$ python3 -q
>>> import numpy as np
>>> from numpy import linalg as LA
>>> np.set_printoptions(suppress=True, linewidth=120)
>>> tidy = lambda a: np.round(a, 1) + 0
>>> W0 = np.load("dump.npy")
>>> print(W0)
[[0 2 1 1 1 0]
 [0 0 2 0 0 0]
 [2 0 2 1 0 2]
 [0 2 7 1 1 0]]
>>> print(tidy(LA.norm(W0, 2) / LA.norm(W0)))
0.9
>>> print(LA.cond(W0) > 100)
True
>>> rank = LA.matrix_rank(W0)
>>> print(rank)
3
>>> N = LA.svd(W0)[2][rank:].T
>>> print([int(LA.matrix_rank(W0[:, :j + 1])) for j in range(6)])
[1, 2, 3, 3, 3, 3]
>>> print([int(LA.matrix_rank(W0[:i])) for i in range(1, len(W0) + 1)])
[1, 2, 3, 3]
>>> print(N.shape)
(6, 3)
>>> print(tidy(N @ N.T))
[[ 0.5  0.1  0.  -0.2  0.  -0.5]
 [ 0.1  0.3  0.  -0.3 -0.3  0.1]
 [ 0.   0.   0.   0.   0.   0. ]
 [-0.2 -0.3  0.   0.8 -0.2 -0.2]
 [ 0.  -0.3  0.  -0.2  0.8  0. ]
 [-0.5  0.1  0.  -0.2  0.   0.5]]
>>> print([int(LA.matrix_rank(np.delete(W0, i, axis=0))) for i in range(4)])
[3, 3, 2, 3]
>>> print(LA.matrix_rank(W0.T @ W0), LA.matrix_rank(W0 @ W0.T))
3 3
>>> print(tidy(W0 @ N))
[[0. 0. 0.]
 [0. 0. 0.]
 [0. 0. 0.]
 [0. 0. 0.]]
>>> X = np.load("block13.npy")
>>> print(X)
[[-0.9 -0.1 -0.9 -0.7]
 [ 2.5  0.5  2.5 -6.5]
 [-1.7 -2.5  1.2  0.7]
 [-1.1 -0.3  0.2  1.8]
 [-1.  -0.4 -0.4  2. ]
 [-0.9  0.  -0.8 -1. ]
 [ 1.1  0.  -1.4  0.7]
 [-0.7 -0.3  1.1  2.3]
 [ 3.   1.2  2.   1.5]
 [ 1.6  0.   0.5  0. ]
 [ 0.  -0.4  1.   0.6]
 [-0.7 -1.2  0.5 -0.3]
 [-0.1  0.2 -1.7  0.3]
 [ 0.   0.2 -1.6 -0.4]
 [-0.2  2.6 -0.5  0.5]
 [-0.8 -1.  -0.8  0.6]
 [-1.   0.6 -0.2 -0.6]
 [ 0.6  1.2  0.8  0.1]]
>>> x = np.array([1, 3, 3, 3])
>>> rhs = X @ x
>>> print(tidy(LA.pinv(X) @ X))
[[1. 0. 0. 0.]
 [0. 1. 0. 0.]
 [0. 0. 1. 0.]
 [0. 0. 0. 1.]]
>>> print(tidy(LA.solve(X.T @ X, X.T @ rhs)))
[1. 3. 3. 3.]
>>> print(tidy(rhs))
[-6.  -8.  -3.5  4.   2.6 -6.3 -1.   8.6 17.1  3.1  3.6 -3.7 -3.7 -5.4  7.6 -4.4 -1.6  6.9]
>>> rng = np.random.default_rng(718704)
>>> rhs = rhs + 0.3 * rng.normal(size=18)
>>> print(tidy(rhs))
[-6.  -7.8 -3.3  3.7  2.3 -6.7 -1.   8.7 17.3  3.   3.4 -3.7 -4.  -4.7  7.3 -4.7 -1.9  6.7]
>>> b, *_ = LA.lstsq(X, rhs)
>>> print([round(float(LA.norm(LA.solve(X.T @ X + lam * np.eye(4), X.T @ rhs))), 2) for lam in (0, 1, 10, 100)])
[5.23, 4.99, 3.7, 1.14]
>>> print(b.round())
[1. 3. 3. 3.]
>>> print(tidy(LA.norm(rhs - X @ b)))
1.0
>>> print(tidy(b))
[1.1 2.9 3.  3. ]
>>> Ac = X - X.mean(axis=0)
>>> U, sigma, VT = LA.svd(Ac, full_matrices=False)
>>> print(tidy(Ac.mean(axis=0)))
[0. 0. 0. 0.]
>>> print(LA.matrix_rank(Ac))
4
>>> print(tidy(sigma))
[8.5 5.5 4.8 2.8]
>>> print(tidy((sigma ** 2).sum() ** 2 / (sigma ** 4).sum()))
2.6
>>> D = LA.norm(X[:, None] - X[None], axis=-1)
>>> print(D[1].round(6).argsort(kind="stable")[:4])
[ 1  9 17  5]
>>> print(tidy(D[1]))
[7.6 0.  9.  9.4 9.7 7.3 8.3 9.5 8.1 6.9 7.7 7.5 8.4 7.8 8.3 8.6 7.4 7.1]
>>> print((D + 1e9 * np.eye(18)).round(6).argmin(axis=1))
[ 5  9 11  4  3  0 12  3  9 17 11 10 13 12 17  0  5  9]
>>> print(np.flatnonzero(D[1] < D.mean() / 2))
[1]
>>> feats = np.load("sample10.npy")
>>> print(feats)
[[-3.2  1.2  2.1]
 [-3.   1.   1.8]
 [-3.1  1.2  2.3]
 [-2.7  0.8  1.2]
 [-1.1  3.9  4.1]
 [-1.1  3.8  3.8]
 [-1.1  3.7  4.5]
 [-1.1  4.3  4.3]
 [-1.8 -2.  -3.7]
 [-1.2 -1.9 -3.8]
 [-2.2 -2.1 -3.6]
 [-2.3 -1.8 -3.6]]
>>> Ac = feats - feats.mean(axis=0)
>>> V = LA.svd(Ac)[2][:2]
>>> M2 = Ac - Ac @ V.T @ V
>>> print(tidy(M2.std(axis=0)))
[0.1 0.1 0.1]
>>> print(tidy(np.diag(V.T @ V)))
[0.8 0.5 0.8]
>>> print(tidy(np.cov(Ac @ V.T, rowvar=False)))
[[18.   0. ]
 [ 0.   0.9]]
>>> print(tidy((Ac @ V.T).std(axis=0)))
[4.1 0.9]
>>> print(LA.norm(M2, axis=1).round(6).argmax())
6
>>> x = np.array([3, -1, 4])
>>> rhs = feats @ x
>>> b, lr = np.zeros(3), 1 / LA.norm(feats, 2) ** 2
>>> for i in range(6):
...     b -= lr * feats.T @ (feats @ b - rhs)
...     if i % 2 == 0: print(i, round(LA.norm(feats @ b - rhs), 1))
... 
0 20.3
2 12.3
4 8.1
>>> print(tidy(b))
[2.6 1.1 2.3]
>>> Ac = (feats - feats.mean(axis=0)) / feats.std(axis=0)
>>> print(tidy(Ac.std(axis=0)))
[1. 1. 1.]
>>> b = LA.lstsq(np.delete(Ac, 2, axis=1), Ac[:, 2])[0]
>>> print(np.abs(b).argmax())
1
>>> print(tidy(1 - np.var(Ac[:, 2] - np.delete(Ac, 2, axis=1) @ b)))
1.0
>>> proj = feats @ LA.solve(feats.T @ feats, feats.T)
>>> print(tidy(proj @ feats[:, 1]))
[ 1.2  1.   1.2  0.8  3.9  3.8  3.7  4.3 -2.  -1.9 -2.1 -1.8]
>>> print(tidy(np.diag(proj)))
[0.3 0.2 0.3 0.2 0.2 0.3 0.2 0.3 0.2 0.3 0.2 0.3]
>>> print(LA.matrix_rank(np.eye(12) - proj))
9
>>> print(tidy(np.trace(proj)))
3.0
>>> M2 = np.array([[-2, -1, 1, 2, 2, 1],
...     [1, -2, 2, -2, -2, 2],
...     [1, -1, -1, -2, -1, -2],
...     [0, 2, 1, 0, 0, 0],
...     [-1, 1, -1, 2, 1, 2],
...     [-1, -1, 0, 2, -2, 1]])
>>> M = np.triu(M2)
>>> print(M)
[[-2 -1  1  2  2  1]
 [ 0 -2  2 -2 -2  2]
 [ 0  0 -1 -2 -1 -2]
 [ 0  0  0  0  0  0]
 [ 0  0  0  0  1  2]
 [ 0  0  0  0  0  1]]
>>> U, sigma, VT = LA.svd(M)
>>> V = VT[:(sigma > 1e-8).sum()]
>>> x = M[1] + -1 * M[4] + rng.integers(2) * np.eye(6)[3]
>>> print(x)
[ 0. -2.  2. -1. -3.  0.]
>>> print(np.allclose(V.T @ V @ x, x))
False
>>> print(tidy(np.diag(V.T @ V)))
[0.9 0.4 0.8 0.9 1.  1. ]
>>> print(tidy(LA.norm(x - V.T @ V @ x)))
0.2
>>> print(tidy(V.T @ V))
[[ 0.9  0.3  0.2 -0.1  0.   0. ]
 [ 0.3  0.4 -0.4  0.2  0.   0. ]
 [ 0.2 -0.4  0.8  0.1  0.   0. ]
 [-0.1  0.2  0.1  0.9  0.   0. ]
 [ 0.   0.   0.   0.   1.   0. ]
 [ 0.   0.   0.   0.   0.   1. ]]
>>> t = np.radians(36)
>>> Rm = np.eye(6)
>>> Rm[1, 1] = Rm[3, 3] = np.cos(t)
>>> Rm[1, 3], Rm[3, 1] = -np.sin(t), np.sin(t)
>>> print(tidy(Rm))
[[ 1.   0.   0.   0.   0.   0. ]
 [ 0.   0.8  0.  -0.6  0.   0. ]
 [ 0.   0.   1.   0.   0.   0. ]
 [ 0.   0.6  0.   0.8  0.   0. ]
 [ 0.   0.   0.   0.   1.   0. ]
 [ 0.   0.   0.   0.   0.   1. ]]
>>> M2 = M @ Rm.T
>>> print(tidy(M2))
[[-2.  -2.   1.   1.   2.   1. ]
 [ 0.  -0.4  2.  -2.8 -2.   2. ]
 [ 0.   1.2 -1.  -1.6 -1.  -2. ]
 [ 0.   0.   0.   0.   0.   0. ]
 [ 0.   0.   0.   0.   1.   2. ]
 [ 0.   0.   0.   0.   0.   1. ]]
>>> print(np.allclose(LA.norm(M, axis=1), LA.norm(M2, axis=1)))
True
>>> print(tidy(M2 @ LA.pinv(M2) @ M2))
[[-2.  -2.   1.   1.   2.   1. ]
 [ 0.  -0.4  2.  -2.8 -2.   2. ]
 [ 0.   1.2 -1.  -1.6 -1.  -2. ]
 [ 0.   0.   0.   0.   0.   0. ]
 [ 0.   0.   0.   0.   1.   2. ]
 [ 0.   0.   0.   0.   0.   1. ]]
>>> print(tidy(np.trace(LA.pinv(M2) @ M2)))
5.0
>>> print(LA.lstsq(M2[:-1].T, M2[-1])[2])
4
>>> print(np.unique(M2.round(6), axis=0).shape)
(6, 6)
>>> M2 = M + rng.integers(-2, 3, (6, 5)) @ rng.integers(-2, 3, (5, 6))
>>> print(M2)
[[  2  -1   4   3   0   3]
 [  3  -6   6  -8   3 -12]
 [  3   2  -2   2  -1   2]
 [ -2  -1   3   0  -3   7]
 [ -5   0   4  -4   5   0]
 [  3  -1   2   1  -3   4]]
>>> print(tidy(LA.svd(M2 - M, compute_uv=False)))
[19.9  9.4  7.9  3.7  1.   0. ]
>>> print(M2 - M)
[[  4   0   3   1  -2   2]
 [  3  -4   4  -6   5 -14]
 [  3   2  -1   4   0   4]
 [ -2  -1   3   0  -3   7]
 [ -5   0   4  -4   4  -2]
 [  3  -1   2   1  -3   3]]
>>> print(np.abs(M2 - M).sum(axis=1))
[12 36 14 16 19 13]
>>> data = np.load("run6.npy")
>>> print(data)
[[ 0.  0.  0.  1.]
 [ 0.  1.  0.  0.]
 [ 0.  0.  1.  0.]
 [-1.  0.  0.  0.]]
>>> proj = np.triu(np.array([[-3, -3, 3, 3], [2, -3, 1, -2], [-2, -3, 0, 1], [2, -3, 1, -3]]), 1) + np.eye(4)
>>> M2 = proj @ data @ LA.inv(proj)
>>> print(tidy(np.poly(M2)))
[ 1. -2.  2. -2.  1.]
>>> print(np.trace(M2), np.trace(data))
2.0 2.0
>>> print(tidy(LA.det(M2)))
1.0
>>> M2 = np.array([[4, 2], [0, 2], [5, 4]])
>>> A = np.tile(M2, (2, 3))
>>> print(A)
[[4 2 4 2 4 2]
 [0 2 0 2 0 2]
 [5 4 5 4 5 4]
 [4 2 4 2 4 2]
 [0 2 0 2 0 2]
 [5 4 5 4 5 4]]
>>> rank = LA.matrix_rank(A)
>>> print(rank)
2
>>> N = LA.svd(A)[2][rank:].T
>>> print([int(LA.matrix_rank(A[:, :j + 1])) for j in range(6)])
[1, 2, 2, 2, 2, 2]
>>> print(tidy(A @ N))
[[0. 0. 0. 0.]
 [0. 0. 0. 0.]
 [0. 0. 0. 0.]
 [0. 0. 0. 0.]
 [0. 0. 0. 0.]
 [0. 0. 0. 0.]]
>>> print(tidy(N @ N.T))
[[ 0.7  0.  -0.3  0.  -0.3  0. ]
 [ 0.   0.7  0.  -0.3  0.  -0.3]
 [-0.3  0.   0.7  0.  -0.3  0. ]
 [ 0.  -0.3  0.   0.7  0.  -0.3]
 [-0.3  0.  -0.3  0.   0.7  0. ]
 [ 0.  -0.3  0.  -0.3  0.   0.7]]
>>> print([int(LA.matrix_rank(np.delete(A, i, axis=0))) for i in range(6)])
[2, 2, 2, 2, 2, 2]
>>> print(np.allclose(A @ N, 0))
True
>>> G = A.T @ A
>>> print(LA.matrix_rank(G))
2
>>> print((A @ A.T).shape)
(6, 6)
>>> print(G)
[[82 56 82 56 82 56]
 [56 48 56 48 56 48]
 [82 56 82 56 82 56]
 [56 48 56 48 56 48]
 [82 56 82 56 82 56]
 [56 48 56 48 56 48]]
>>> print(np.diag(G))
[82 48 82 48 82 48]
>>> print(tidy(LA.eigvalsh(G)[::-1]))
[370.6  19.4   0.    0.    0.    0. ]
>>> E = np.load("test19.npy")
>>> print(E)
[[ 0. -1.  0.  0.  0.]
 [ 1.  0.  0.  0.  0.]
 [ 0.  0.  1.  0.  0.]
 [ 0.  0.  0.  1.  0.]
 [ 0.  0.  0.  0.  1.]]
>>> # splits into 4 blocks
>>> M2 = np.array([[1, 1], [2, 0]])
>>> Z = np.kron(M2, E)
>>> print(Z)
[[ 0. -1.  0.  0.  0.  0. -1.  0.  0.  0.]
 [ 1.  0.  0.  0.  0.  1.  0.  0.  0.  0.]
 [ 0.  0.  1.  0.  0.  0.  0.  1.  0.  0.]
 [ 0.  0.  0.  1.  0.  0.  0.  0.  1.  0.]
 [ 0.  0.  0.  0.  1.  0.  0.  0.  0.  1.]
 [ 0. -2.  0.  0.  0.  0. -0.  0.  0.  0.]
 [ 2.  0.  0.  0.  0.  0.  0.  0.  0.  0.]
 [ 0.  0.  2.  0.  0.  0.  0.  0.  0.  0.]
 [ 0.  0.  0.  2.  0.  0.  0.  0.  0.  0.]
 [ 0.  0.  0.  0.  2.  0.  0.  0.  0.  0.]]
>>> x = np.array([0, 5, -9, 9, 3])
>>> print(E.T @ (E @ x))
[ 0.  5. -9.  9.  3.]
>>> print(tidy(LA.norm(x)), tidy(LA.norm(E @ x)))
14.0 14.0
>>> print(tidy(np.abs(LA.eigvals(E))))
[1. 1. 1. 1. 1.]
>>> print([p for p in range(1, 25) if np.allclose(LA.matrix_power(E, p), np.eye(5))])
[4, 8, 12, 16, 20, 24]
>>> u = np.array([6, 5, 2, 3])
>>> g = np.array([0, 5, -2, 0, 5, -3])
>>> J = np.outer(u, g)
>>> print(J)
[[  0  30 -12   0  30 -18]
 [  0  25 -10   0  25 -15]
 [  0  10  -4   0  10  -6]
 [  0  15  -6   0  15  -9]]
>>> U, sigma, VT = LA.svd(J)
>>> print(np.argmax(sigma[:-1] / (sigma[1:] + 1e-6)) + 1)
1
>>> M2 = U[:, :1] @ np.diag(sigma[:1]) @ VT[:1]
>>> print(LA.matrix_rank(M2))
1
>>> print(tidy(M2))
[[  0.  30. -12.   0.  30. -18.]
 [  0.  25. -10.   0.  25. -15.]
 [  0.  10.  -4.   0.  10.  -6.]
 [  0.  15.  -6.   0.  15.  -9.]]
>>> print(tidy(np.abs(J - M2).max()))
0.0
>>> print(tidy(LA.norm(J - M2, 2)), tidy(sigma[1]))
0.0 0.0
